$ ipython --no-banner

In [1]: import numpy as np

In [2]: from numpy import linalg as LA

In [3]: np.set_printoptions(suppress=True, linewidth=200)

In [4]: tidy = lambda a: np.round(a, 2) + 0

In [5]: J = np.load("run10.npy")

In [6]: print(J)
[[ 9.  6.  0.]
 [ 6. 14.  0.]
 [ 0.  0.  5.]]

In [7]: x = np.array([4, 8, 4])

In [8]: target = J @ x

In [9]: b, lr = np.zeros(3), 1 / LA.norm(J, 2) ** 2

In [10]: for i in range(6):
    ...:     b -= lr * J.T @ (J @ b - target)
    ...:     if i % 2 == 0: print(i, round(LA.norm(J @ b - target), 2))
    ...: 
0 19.15
2 16.31
4 13.89

In [11]: print(tidy(b))
[4.57 7.62 1.53]

In [12]: print(tidy(LA.cond(J)))
3.6

In [13]: x = np.array([0, 1, 2])

In [14]: h = np.maximum(J @ x, 0)

In [15]: print(tidy(np.tanh(J @ x)))
[1. 1. 1.]

In [16]: print(J.T @ h)
[138. 232.  50.]

In [17]: print(np.maximum(J @ x, 0) - np.maximum(-J @ x, 0))
[ 6. 14. 10.]

In [18]: print(J * (h > 1e-9)[:, None])
[[ 9.  6.  0.]
 [ 6. 14.  0.]
 [ 0.  0.  5.]]

In [19]: print(tidy(np.sort(LA.eigvals(J).real)))
[ 5.  5. 18.]

In [20]: print(J @ J)
[[117. 138.   0.]
 [138. 232.   0.]
 [  0.   0.  25.]]

In [21]: print((LA.matrix_power((J != 0) + (J.T != 0) + np.eye(3), 3) > 0).astype(int))
[[1 1 0]
 [1 1 0]
 [0 0 1]]

In [22]: print(tidy(LA.det(J)))
450.0

In [23]: K = np.load("a.npy")

In [24]: print(K)
[[-3.65  2.4  -2.44]
 [ 2.8   2.5  -3.3 ]
 [-3.28  3.66  0.92]
 [-4.13  0.68  2.73]
 [-2.72 -1.55 -3.9 ]
 [ 1.99 -1.04  4.47]
 [ 0.24 -2.97 -4.01]
 [-0.16 -1.52  4.76]
 [ 1.23 -4.34  2.17]
 [-1.13  4.82 -0.72]
 [ 2.04 -2.71  3.67]
 [-3.66  2.61  2.18]
 [ 1.64 -3.92 -2.64]
 [-4.01  0.59  2.93]
 [-0.49  4.96  0.42]
 [ 1.65  2.83  3.78]
 [-2.23 -3.6  -2.65]
 [-2.32  3.49  2.74]
 [-0.52  3.53  3.5 ]]

In [25]: W2 = K[[15, 3]].astype(float)

In [26]: for _ in range(7):
    ...:     lab = LA.norm(K[:, None] - W2, axis=-1).argmin(axis=1)
    ...:     W2 = np.array([K[lab == j].mean(axis=0) for j in range(2)])
    ...: 

In [27]: print(lab)
[1 1 0 0 1 0 1 0 0 1 0 0 1 0 1 0 1 0 0]

In [28]: print(np.bincount(lab))
[11  8]

In [29]: print(np.abs(W2[1] - W2[0]).argmax())
2

In [30]: print(tidy(W2))
[[-1.02  0.71  3.08]
 [-0.69  0.33 -2.4 ]]

In [31]: print(tidy(W2[1] - W2[0]))
[ 0.32 -0.38 -5.48]
